$ python -q
>>> import numpy as np
>>> np.set_printoptions(suppress=True, linewidth=120)
>>> data = np.loadtxt("data.csv", delimiter=",")
>>> data
array([[3.3, 2. , 3. , 0. , 0. , 3. , 0. , 1. , 1. , 1. , 3. ],
       [3. , 3.3, 1. , 0. , 3. , 0. , 3. , 3. , 2. , 2. , 3. ],
       [3. , 2. , 0.3, 1. , 2. , 0. , 0. , 2. , 1. , 0. , 3. ],
       [1. , 1. , 0. , 0.3, 2. , 3. , 2. , 1. , 2. , 1. , 1. ],
       [3. , 2. , 2. , 2. , 1.3, 3. , 2. , 1. , 1. , 1. , 1. ],
       [2. , 1. , 0. , 3. , 0. , 2.3, 2. , 3. , 3. , 1. , 3. ],
       [1. , 1. , 3. , 1. , 3. , 3. , 0.3, 0. , 2. , 0. , 1. ],
       [1. , 3. , 1. , 0. , 2. , 0. , 0. , 0.3, 0. , 2. , 1. ],
       [0. , 1. , 3. , 3. , 2. , 2. , 1. , 0. , 1.3, 1. , 3. ],
       [2. , 1. , 1. , 1. , 3. , 2. , 0. , 1. , 2. , 0.3, 0. ],
       [3. , 2. , 3. , 0. , 0. , 3. , 0. , 1. , 1. , 1. , 3.3]])
>>> rng = np.random.default_rng(47)
>>> lab = rng.permutation(11)
>>> other = data[:, lab] * rng.choice([-1, 1], 11)
>>> other
array([[-1. ,  1. , -3. , -3.3, -2. ,  3. ,  3. ,  0. ,  0. ,  1. ,  0. ],
       [-3. ,  2. , -0. , -3. , -3.3,  1. ,  3. ,  0. ,  3. ,  2. ,  3. ],
       [-2. ,  1. , -0. , -3. , -2. ,  0.3,  3. ,  1. ,  2. ,  0. ,  0. ],
       [-1. ,  2. , -3. , -1. , -1. ,  0. ,  1. ,  0.3,  2. ,  1. ,  2. ],
       [-1. ,  1. , -3. , -3. , -2. ,  2. ,  1. ,  2. ,  1.3,  1. ,  2. ],
       [-3. ,  3. , -2.3, -2. , -1. ,  0. ,  3. ,  3. ,  0. ,  1. ,  2. ],
       [-0. ,  2. , -3. , -1. , -1. ,  3. ,  1. ,  1. ,  3. ,  0. ,  0.3],
       [-0.3,  0. , -0. , -1. , -3. ,  1. ,  1. ,  0. ,  2. ,  2. ,  0. ],
       [-0. ,  1.3, -2. , -0. , -1. ,  3. ,  3. ,  3. ,  2. ,  1. ,  1. ],
       [-1. ,  2. , -2. , -2. , -1. ,  1. ,  0. ,  1. ,  3. ,  0.3,  0. ],
       [-1. ,  1. , -3. , -3. , -2. ,  3. ,  3.3,  0. ,  0. ,  1. ,  0. ]])
>>> Uu, _, VT = np.linalg.svd(data.T @ other)
>>> lab
array([ 7,  8,  5,  0,  1,  2, 10,  3,  4,  9,  6])
